$ python3 -q
>>> import numpy as np
>>> from numpy import linalg as LA
>>> np.set_printoptions(suppress=True, linewidth=140)
>>> J = np.load("m.npy")
>>> print(J)
[[  1.1  -1.1  -0.3  -1.    0.8   0.7  -0.1]
 [  0.6  -0.4   1.2  -0.3   1.    0.4   0.1]
 [  0.1   0.1  -0.4   0.5   0.9   0.7   0.4]
 [  1.2  -1.9  -1.1  -0.9   0.9  -0.5   0. ]
 [ -0.7  -0.9   0.4  -0.2  -0.2   0.2  -0.3]
 [ -0.2   2.4  -1.   -1.5  -0.3   0.3  -0.6]
 [ -0.6  -0.8   0.8   0.4   0.3  -2.1  -0.8]
 [  0.4   0.2   0.6   0.5  -0.3   0.   -2.8]
 [  0.2  -0.3  -0.2   1.6   0.7  -1.2  -0.8]
 [ -0.6  -0.8  -1.4  -1.6  -0.2  -0.1   0.9]
 [  1.6   0.9   1.9   0.5   0.2  -0.7  -0.5]
 [ -1.5  -0.9  -0.6   0.   -0.6  -0.3  -0.7]
 [ -0.3  -0.6   0.2  -0.2   1.1   0.3  -1. ]
 [  0.4  -2.3  -0.5   0.5   0.2   0.9   0. ]
 [-16.   -6.  -18.   10.    4.    0.   22. ]
 [ -0.5   0.7   1.4  -0.3   0.4   1.5  -1.8]
 [ -1.7  -0.8   0.4  -1.4   0.2  -0.1   0.2]
 [  0.3  -1.5   0.2   1.4  -0.3   0.3  -0.6]
 [ -0.9   0.3  -1.9   0.4   0.2  -1.1   0.4]
 [  1.2  -1.5  -1.   -0.1   0.4  -1.2   2.3]
 [ -1.1  -0.1   1.2   1.1  -0.6   0.7  -1.8]
 [ -0.6   1.7   1.4   0.8  -0.1  -0.6  -0.7]
 [ -1.5   0.8  -1.   -0.5  -0.1  -2.6   0.3]
 [ -0.7  -1.1  -1.5   0.1  -0.2   0.5  -0.3]
 [  0.5  -0.7   0.6  -1.7   0.3  -0.7   0.6]
 [ -1.   -1.4  -0.9  -0.6   1.3  -0.2  -0.7]
 [ -1.    0.1   2.8   0.9   1.6  -0.7  -0.2]]
>>> Y = np.c_[J[:, :2] @ np.array([[4, 4], [2, 3]]), np.array([-1, 2, -1, 0, 2, -1, -2, 1, -2, -2, 1, 1, -1, -1, 0, 1, 1, 1, 1, -2, 2, -2, 0, 2, -1, 1, 2])]
>>> print(Y.round(2))
[[  2.2   1.1  -1. ]
 [  1.6   1.2   2. ]
 [  0.6   0.7  -1. ]
 [  1.   -0.9   0. ]
 [ -4.6  -5.5   2. ]
 [  4.    6.4  -1. ]
 [ -4.   -4.8  -2. ]
 [  2.    2.2   1. ]
 [  0.2  -0.1  -2. ]
 [ -4.   -4.8  -2. ]
 [  8.2   9.1   1. ]
 [ -7.8  -8.7   1. ]
 [ -2.4  -3.   -1. ]
 [ -3.   -5.3  -1. ]
 [-76.  -82.    0. ]
 [ -0.6   0.1   1. ]
 [ -8.4  -9.2   1. ]
 [ -1.8  -3.3   1. ]
 [ -3.   -2.7   1. ]
 [  1.8   0.3  -2. ]
 [ -4.6  -4.7   2. ]
 [  1.    2.7  -2. ]
 [ -4.4  -3.6   0. ]
 [ -5.   -6.1   2. ]
 [  0.6  -0.1  -1. ]
 [ -6.8  -8.2   1. ]
 [ -3.8  -3.7   2. ]]
>>> print(np.round(LA.lstsq(J, Y[:, 0])[0], 2) + 0)
[4. 2. 0. 0. 0. 0. 0.]
>>> print(np.round(LA.norm(LA.qr(J)[0].T @ Y, axis=0) ** 2 / ((Y ** 2).sum(axis=0) + 1e-12), 2))
[1.   1.   0.29]
>>> Xc = J - J.mean(axis=0)
>>> V = LA.svd(Xc)[2][:1]
>>> Y = Xc - Xc @ V.T @ V
>>> print(np.round((Xc @ V.T).std(axis=0), 2))
[6.68]
>>> print(round(LA.norm(Y) / LA.norm(Xc), 2))
0.31
>>> print(np.round(Y.std(axis=0), 2))
[0.87 0.98 0.77 0.97 0.58 0.89 0.64]
>>> lab = J[:, 6] > np.median(J[:, 6])
>>> f = J[lab].mean(axis=0) - J[~lab].mean(axis=0)
>>> print(np.argsort(-np.abs(f).round(6), kind="stable"))
[6 2 1 0 4 5 3]
>>> print(((J - J.mean(axis=0)) @ f > 0).astype(int))
[0 0 0 0 0 0 0 0 0 1 0 0 0 0 1 0 0 0 1 1 0 0 0 0 0 0 0]
>>> print(lab.astype(int))
[1 1 1 1 0 0 0 0 0 1 0 0 0 1 1 0 1 0 1 1 0 0 1 0 1 0 1]
